$ ipython --no-banner

In [1]: import numpy as np

In [2]: np.set_printoptions(precision=2, suppress=True, linewidth=100, floatmode="fixed")

In [3]: rnd = lambda a: np.round(a, 2) + 0

In [4]: X = np.array([[9, 2, -9, -4, -5, 7, 9, -2],
   ...:     [3, -5, 1, -3, -1, -5, -8, 7],
   ...:     [0, 1, -1, -4, 5, 0, 6, 2],
   ...:     [1, -3, 7, -1, 1, 0, -8, 0],
   ...:     [4, -3, 3, -5, -5, -7, -3, 4],
   ...:     [6, 9, 2, -7, 3, 1, 0, 8],
   ...:     [-2, -7, 4, -9, -8, -3, -7, -7],
   ...:     [6, 0, -5, 1, -9, 9, 8, -9]])

In [5]: X
Out[5]: 
array([[ 9,  2, -9, -4, -5,  7,  9, -2],
       [ 3, -5,  1, -3, -1, -5, -8,  7],
       [ 0,  1, -1, -4,  5,  0,  6,  2],
       [ 1, -3,  7, -1,  1,  0, -8,  0],
       [ 4, -3,  3, -5, -5, -7, -3,  4],
       [ 6,  9,  2, -7,  3,  1,  0,  8],
       [-2, -7,  4, -9, -8, -3, -7, -7],
       [ 6,  0, -5,  1, -9,  9,  8, -9]])

In [6]: rng = np.random.default_rng(310314)

In [7]: other = X + rng.integers(-2, 3, (8, 7)) @ rng.integers(-2, 3, (7, 8))

In [8]: other
Out[8]: 
array([[  6,   2, -16,   1,  -3,  11,   2, -13],
       [ -3,  -3,  -5, -15,  -7,   2,   1,   4],
       [ -1,  -6,  -2, -12,  -1,  -4,  11,   2],
       [ -5,  -2,  11,   4,  -5,   4, -10,   8],
       [ -2,  -2,   1, -10, -11,  -6,   2,   4],
       [ -3,  22,   1, -10,  -2,   9,   5,  11],
       [ -5,   0,  12,  -4, -11,   0,  -7,   6],
       [ 10,  13,  -5,   2,   0,  10,   9,  -9]])

In [9]: print(np.linalg.matrix_rank(other - X, tol=1e-8))
7

In [10]: def softmax(z):
    ...:     e = np.exp(z - z.max(axis=-1, keepdims=True))
    ...:     return e / e.sum(axis=-1, keepdims=True)
    ...: 

In [11]: rnd(softmax(X).sum(axis=1))
Out[11]: array([1.00, 1.00, 1.00, 1.00, 1.00, 1.00, 1.00, 1.00])

In [12]: rnd(softmax(10 * X[4]))
Out[12]: array([0.50, 0.00, 0.00, 0.00, 0.00, 0.00, 0.00, 0.50])

In [13]: scores = X @ X.T / np.sqrt(8)

In [14]: rnd(softmax(scores))
Out[14]: 
array([[1.00, 0.00, 0.00, 0.00, 0.00, 0.00, 0.00, 0.00],
       [0.00, 1.00, 0.00, 0.00, 0.00, 0.00, 0.00, 0.00],
       [0.00, 0.00, 1.00, 0.00, 0.00, 0.00, 0.00, 0.00],
       [0.00, 0.00, 0.00, 1.00, 0.00, 0.00, 0.00, 0.00],
       [0.00, 0.00, 0.00, 0.00, 1.00, 0.00, 0.00, 0.00],
       [0.00, 0.00, 0.00, 0.00, 0.00, 1.00, 0.00, 0.00],
       [0.00, 0.00, 0.00, 0.00, 0.00, 0.00, 1.00, 0.00],
       [0.00, 0.00, 0.00, 0.00, 0.00, 0.00, 0.00, 1.00]])

In [15]: left, s, Vt = np.linalg.svd(X, full_matrices=False)

In [16]: (s > 1e-8).sum()
Out[16]: np.int64(8)

In [17]: rnd(left.T @ X @ Vt.T)
Out[17]: 
array([[28.75,  0.00,  0.00,  0.00,  0.00,  0.00,  0.00,  0.00],
       [ 0.00, 21.31,  0.00,  0.00,  0.00,  0.00,  0.00,  0.00],
       [ 0.00,  0.00, 18.13,  0.00,  0.00,  0.00,  0.00,  0.00],
       [ 0.00,  0.00,  0.00,  9.47,  0.00,  0.00,  0.00,  0.00],
       [ 0.00,  0.00,  0.00,  0.00,  8.83,  0.00,  0.00,  0.00],
       [ 0.00,  0.00,  0.00,  0.00,  0.00,  5.39,  0.00,  0.00],
       [ 0.00,  0.00,  0.00,  0.00,  0.00,  0.00,  4.11,  0.00],
       [ 0.00,  0.00,  0.00,  0.00,  0.00,  0.00,  0.00,  0.69]])

In [18]: rnd(Vt @ Vt.T)
Out[18]: 
array([[1.00, 0.00, 0.00, 0.00, 0.00, 0.00, 0.00, 0.00],
       [0.00, 1.00, 0.00, 0.00, 0.00, 0.00, 0.00, 0.00],
       [0.00, 0.00, 1.00, 0.00, 0.00, 0.00, 0.00, 0.00],
       [0.00, 0.00, 0.00, 1.00, 0.00, 0.00, 0.00, 0.00],
       [0.00, 0.00, 0.00, 0.00, 1.00, 0.00, 0.00, 0.00],
       [0.00, 0.00, 0.00, 0.00, 0.00, 1.00, 0.00, 0.00],
       [0.00, 0.00, 0.00, 0.00, 0.00, 0.00, 1.00, 0.00],
       [0.00, 0.00, 0.00, 0.00, 0.00, 0.00, 0.00, 1.00]])

In [19]: print(np.allclose(left * s @ Vt, X))
True

In [20]: print(rnd(np.sqrt((s ** 2).sum())), rnd(np.linalg.norm(X)))
42.71 42.71

In [21]: left.shape, s.shape, Vt.shape
Out[21]: ((8, 8), (8,), (8, 8))

In [22]: A = np.loadtxt("case9.csv", delimiter=",")

In [23]: print(A)
[[-0.90 -0.30  0.10  2.80 -0.60  0.00  0.00 -0.60 -0.90  0.00  1.40 -1.40  0.30  1.00]
 [ 1.60 -0.60  1.60  1.20  0.30  1.20 -0.30  1.60  1.00  1.60  0.40  1.60  1.20 -1.10]
 [-0.60 -0.70  0.00 -0.60 -0.10  1.00  0.70 -0.40  0.70 -1.50  0.20 -0.30  0.60  0.70]
 [-0.40 -0.30 -1.20  1.30 -1.40 -2.50  1.90 -0.90  0.00 -0.80 -0.60 -0.30  0.80  1.60]
 [-1.20 -1.80  0.00  1.70  0.60 -0.70 -0.80  0.10 -0.60 -0.30 -1.20  1.40  0.50 -0.60]
 [ 0.90  0.40  0.10 -0.80  0.90 -1.00  1.40 -0.70  1.00  0.30 -1.40 -0.30  0.40 -0.10]
 [-0.10 -1.10 -0.60 -1.10 -0.30 -0.50 -1.40  1.00 -2.10 -0.50 -1.30  0.60  0.20  0.80]
 [ 0.10 -0.40  0.90 -0.60 -0.60 -0.90 -0.20  0.20 -0.90  0.30  1.10 -0.40  2.20  0.10]
 [-1.70  0.20 -0.40  0.60 -1.80  0.60 -0.70 -1.60  0.40  2.60  0.70  0.60 -0.90 -0.60]
 [-1.40  0.40  0.60 -2.20 -0.10  0.40  0.30 -1.20 -0.70 -1.60  0.50  0.70  0.80 -1.70]
 [ 2.70  1.20  0.40  0.30  0.00  1.60  0.10  0.70 -0.30 -0.20  0.10 -0.30  0.40  0.10]]

In [24]: print(rnd(softmax(A[6])))
[0.07 0.03 0.04 0.03 0.06 0.05 0.02 0.21 0.01 0.05 0.02 0.14 0.10 0.18]

In [25]: rnd(softmax(10 * A[6]))
Out[25]: array([0.00, 0.00, 0.00, 0.00, 0.00, 0.00, 0.00, 0.87, 0.00, 0.00, 0.00, 0.02, 0.00, 0.12])

In [26]: rnd(softmax(A).sum(axis=1))
Out[26]: array([1.00, 1.00, 1.00, 1.00, 1.00, 1.00, 1.00, 1.00, 1.00, 1.00, 1.00])

In [27]: scores = A @ A.T / np.sqrt(14)

In [28]: rnd(softmax(scores + np.triu(np.full(scores.shape, -np.inf), 1)))
Out[28]: 
array([[1.00, 0.00, 0.00, 0.00, 0.00, 0.00, 0.00, 0.00, 0.00, 0.00, 0.00],
       [0.00, 1.00, 0.00, 0.00, 0.00, 0.00, 0.00, 0.00, 0.00, 0.00, 0.00],
       [0.15, 0.06, 0.79, 0.00, 0.00, 0.00, 0.00, 0.00, 0.00, 0.00, 0.00],
       [0.03, 0.00, 0.01, 0.97, 0.00, 0.00, 0.00, 0.00, 0.00, 0.00, 0.00],
       [0.04, 0.05, 0.02, 0.04, 0.85, 0.00, 0.00, 0.00, 0.00, 0.00, 0.00],
       [0.01, 0.04, 0.06, 0.16, 0.03, 0.69, 0.00, 0.00, 0.00, 0.00, 0.00],
       [0.01, 0.01, 0.02, 0.02, 0.09, 0.01, 0.84, 0.00, 0.00, 0.00, 0.00],
       [0.08, 0.08, 0.04, 0.07, 0.04, 0.03, 0.08, 0.58, 0.00, 0.00, 0.00],
       [0.02, 0.01, 0.00, 0.00, 0.01, 0.00, 0.00, 0.00, 0.96, 0.00, 0.00],
       [0.00, 0.00, 0.03, 0.00, 0.01, 0.01, 0.01, 0.02, 0.01, 0.89, 0.00],
       [0.02, 0.16, 0.02, 0.01, 0.00, 0.03, 0.02, 0.03, 0.01, 0.01, 0.70]])

In [29]: rnd(softmax(scores))
Out[29]: 
array([[0.79, 0.01, 0.01, 0.08, 0.03, 0.00, 0.01, 0.02, 0.04, 0.00, 0.01],
       [0.00, 0.94, 0.00, 0.00, 0.01, 0.00, 0.00, 0.01, 0.01, 0.00, 0.03],
       [0.06, 0.03, 0.35, 0.10, 0.04, 0.06, 0.05, 0.06, 0.03, 0.18, 0.05],
       [0.03, 0.00, 0.01, 0.93, 0.01, 0.01, 0.00, 0.01, 0.00, 0.00, 0.00],
       [0.04, 0.04, 0.01, 0.04, 0.72, 0.01, 0.08, 0.02, 0.02, 0.02, 0.00],
       [0.01, 0.04, 0.05, 0.13, 0.03, 0.57, 0.02, 0.04, 0.02, 0.05, 0.06],
       [0.01, 0.01, 0.02, 0.02, 0.08, 0.01, 0.77, 0.04, 0.01, 0.03, 0.01],
       [0.07, 0.07, 0.04, 0.06, 0.03, 0.03, 0.07, 0.49, 0.02, 0.08, 0.04],
       [0.02, 0.01, 0.00, 0.00, 0.01, 0.00, 0.00, 0.00, 0.95, 0.01, 0.00],
       [0.00, 0.00, 0.03, 0.00, 0.01, 0.01, 0.01, 0.02, 0.01, 0.88, 0.00],
       [0.02, 0.16, 0.02, 0.01, 0.00, 0.03, 0.02, 0.03, 0.01, 0.01, 0.70]])
